% python3 -q
>>> import numpy as np
>>> np.set_printoptions(precision=3, suppress=True, linewidth=140, floatmode="fixed")
>>> K = np.loadtxt("w.csv", delimiter=",")
>>> print(K)
[[-6.000 -1.000  5.000 -2.000]
 [-1.000 -6.000 -1.000 -2.000]
 [ 5.000 -1.000 -6.000  1.000]
 [-2.000 -2.000  1.000  6.000]]
>>> # symmetric
>>> print(np.linalg.eigvals(K))
[  6.604  -0.632 -11.275  -6.698]
>>> print(np.einsum("ii->", K))
-12.0
>>> print(round(np.linalg.det(K.T), 3))
-315.0
>>> print(np.kron(np.eye(2, dtype=int), K))
[[-6.000 -1.000  5.000 -2.000 -0.000 -0.000  0.000 -0.000]
 [-1.000 -6.000 -1.000 -2.000 -0.000 -0.000 -0.000 -0.000]
 [ 5.000 -1.000 -6.000  1.000  0.000 -0.000 -0.000  0.000]
 [-2.000 -2.000  1.000  6.000 -0.000 -0.000  0.000  0.000]
 [-0.000 -0.000  0.000 -0.000 -6.000 -1.000  5.000 -2.000]
 [-0.000 -0.000 -0.000 -0.000 -1.000 -6.000 -1.000 -2.000]
 [ 0.000 -0.000 -0.000  0.000  5.000 -1.000 -6.000  1.000]
 [-0.000 -0.000  0.000  0.000 -2.000 -2.000  1.000  6.000]]
>>> print(np.poly(K))
[   1.000   12.000  -36.000 -526.000 -315.000]
>>> evals, vecs = np.linalg.eig(K)
>>> print(evals)
[  6.604  -0.632 -11.275  -6.698]
>>> print(round(np.prod(evals), 3))
-315.0
>>> print(np.sort(np.linalg.eigvals(K @ K)))
[  0.399  43.616  44.858 127.127]
>>> print(np.sort(np.linalg.eigvals(np.linalg.inv(K))))
[-1.583 -0.149 -0.089  0.151]
>>> evals, vecs = np.linalg.eigh(K)
>>> x0 = np.array([-1, -2, 2, 0])
>>> print(vecs * np.abs(evals) @ vecs.T)
[[ 6.218  1.252 -5.065  0.338]
 [ 1.252  6.291  0.924  0.080]
 [-5.065  0.924  6.020 -0.501]
 [ 0.338  0.080 -0.501  6.680]]
>>> print(np.linalg.eigvalsh(K[1:, 1:]))
[-7.046 -5.385  6.431]
>>> print(vecs * np.maximum(evals, 0) @ vecs.T)
[[ 0.109  0.126 -0.033 -0.831]
 [ 0.126  0.145 -0.038 -0.960]
 [-0.033 -0.038  0.010  0.250]
 [-0.831 -0.960  0.250  6.340]]
>>> print(x0 @ K @ x0)
-70.0
>>> Q = K.astype(float).copy()
>>> for j in range(4):
...     Q[:, j] -= Q[:, :j] @ (Q[:, :j].T @ Q[:, j])
...     Q[:, j] /= np.linalg.norm(Q[:, j])
... 
>>> print(np.round(Q.T @ Q, 3) + 0)
[[1.000 0.000 0.000 0.000]
 [0.000 1.000 0.000 0.000]
 [0.000 0.000 1.000 0.000]
 [0.000 0.000 0.000 1.000]]
>>> arr = np.loadtxt("case1.csv", delimiter=",")
>>> print(arr)
[[ 0.177  0.226  1.584]
 [ 1.209  1.196 10.253]
 [-0.716 -0.657 -5.294]
 [-0.089 -0.078 -0.273]
 [ 0.138  0.098  1.283]
 [-0.150 -0.244 -1.234]
 [-0.855 -0.804 -6.839]
 [ 1.944  1.904 15.495]
 [ 0.398  0.382  3.596]
 [-0.273 -0.211 -1.926]
 [-0.395 -0.243 -2.630]
 [ 0.891  0.975  7.512]
 [ 0.781  0.825  6.922]
 [ 0.622  0.727  5.259]]
>>> T = np.stack([arr, 2 * arr, arr[::-1]])
>>> print(np.einsum("bij,cij->bc", T, T))
[[ 598.743 1197.486 -150.102]
 [1197.486 2394.972 -300.205]
 [-150.102 -300.205  598.743]]
>>> print((T @ arr.T).shape)
(3, 14, 14)
>>> Xc = (arr - arr.mean(axis=0)) / arr.std(axis=0)
>>> print(np.argwhere(np.abs(Xc) > 2))
[[7 0]
 [7 1]
 [7 2]]
>>> print(Xc.std(axis=0))
[1.000 1.000 1.000]
>>> b = np.linalg.lstsq(np.delete(Xc, 0, axis=1), Xc[:, 0])[0]
>>> print(np.abs(b).argmax())
1
>>> print(b)
[-0.012  1.011]
>>> print(round(1 - np.var(Xc[:, 0] - np.delete(Xc, 0, axis=1) @ b), 3))
0.999
>>> x0 = np.array([0, 1, 0])
>>> y = arr @ x0
>>> print(np.round(np.linalg.lstsq(arr, y)[0], 3) + 0)
[0.000 1.000 0.000]
>>> print(np.round(np.linalg.pinv(arr) @ arr, 3) + 0)
[[1.000 0.000 0.000]
 [0.000 1.000 0.000]
 [0.000 0.000 1.000]]
>>> rng = np.random.default_rng(54)
>>> y = y + 0.3 * rng.normal(size=14)
>>> print(y)
[-0.065  1.137 -0.283  0.447 -0.057  0.145 -0.974  1.920  0.704 -0.310  0.469  0.215  0.736  0.484]
>>> b, *_ = np.linalg.lstsq(arr, y)
>>> print(round(float(np.linalg.norm(y - arr @ b)), 3))
1.173
>>> print(b.round())
[-3.000 -1.000  1.000]
>>> A = 4 * np.eye(4) + np.eye(4, k=1)
>>> print(A)
[[4.000 1.000 0.000 0.000]
 [0.000 4.000 1.000 0.000]
 [0.000 0.000 4.000 1.000]
 [0.000 0.000 0.000 4.000]]
>>> # triangular: eigenvalues sit on the diagonal
>>> print(A.sum(axis=1))
[5.000 5.000 5.000 4.000]
>>> print(np.round(np.linalg.norm(A), 3))
8.185
>>> np.zeros(4, 4)
Traceback (most recent call last):
  File "<python-input-51>", line 1, in <module>
    np.zeros(4, 4)
    ~~~~~~~~^^^^^^
TypeError: Cannot interpret '4' as a data type
>>> print(A - A[0])
[[ 0.000  0.000  0.000  0.000]
 [-4.000  3.000  1.000  0.000]
 [-4.000 -1.000  4.000  1.000]
 [-4.000 -1.000  0.000  4.000]]
>>> print(np.unravel_index(np.abs(A).argmax(), A.shape))
(np.int64(0), np.int64(0))
>>> print(np.count_nonzero(A))
7
>>> print(np.linalg.matrix_rank(A))
4
>>> print(A.sum(axis=0))
[4.000 5.000 5.000 5.000]
>>> print(np.abs(A).max())
4.0
>>> mat = np.load("x.npy")
>>> print(mat)
[[0.013 0.067 0.093]
 [0.067 0.333 0.467]
 [0.093 0.467 0.653]]
>>> # applying it twice changes nothing
>>> print(np.linalg.cond(mat) > 100)
True
>>> print(round(float(np.linalg.norm(mat, 2) / np.linalg.norm(mat)), 3))
1.0
>>> print(np.linalg.matrix_rank(mat, rtol=0.1))
1
>>> print(np.argsort(-np.linalg.norm(mat, axis=0).round(6), kind="stable")[:3])
[2 1 0]
>>> z = rng.permutation(3)
>>> print(z)
[2 1 0]
>>> M2 = mat[z][:, z]
>>> print(np.round(np.linalg.det(M2), 3), np.round(np.linalg.det(mat[z]), 3))
-0.0 0.0
>>> print(np.allclose(M2, mat))
False
>>> m1 = np.load("out7.npy")
>>> print(m1)
[[ 1  1  1  1  1  1  1  1]
 [ 1 -1 -1  1 -1  1  1 -1]
 [ 1  1 -1 -1  1  1 -1 -1]]
>>> # column 4 repeats column 1
>>> x0 = np.array([0, 0, 0, 1, 2, 1, -1, -1])
>>> a = np.maximum(m1 @ x0, 0)
>>> print(np.maximum(m1 @ x0, 0) - np.maximum(-m1 @ x0, 0))
[2 0 4]
>>> print(m1 * (a > 1e-9)[:, None])
[[ 1  1  1  1  1  1  1  1]
 [ 0  0  0  0  0  0  0  0]
 [ 1  1 -1 -1  1  1 -1 -1]]
>>> print(np.tanh(m1 @ x0))
[0.964 0.000 0.999]
>>> print(np.flatnonzero(a > 1e-9))
[0 2]
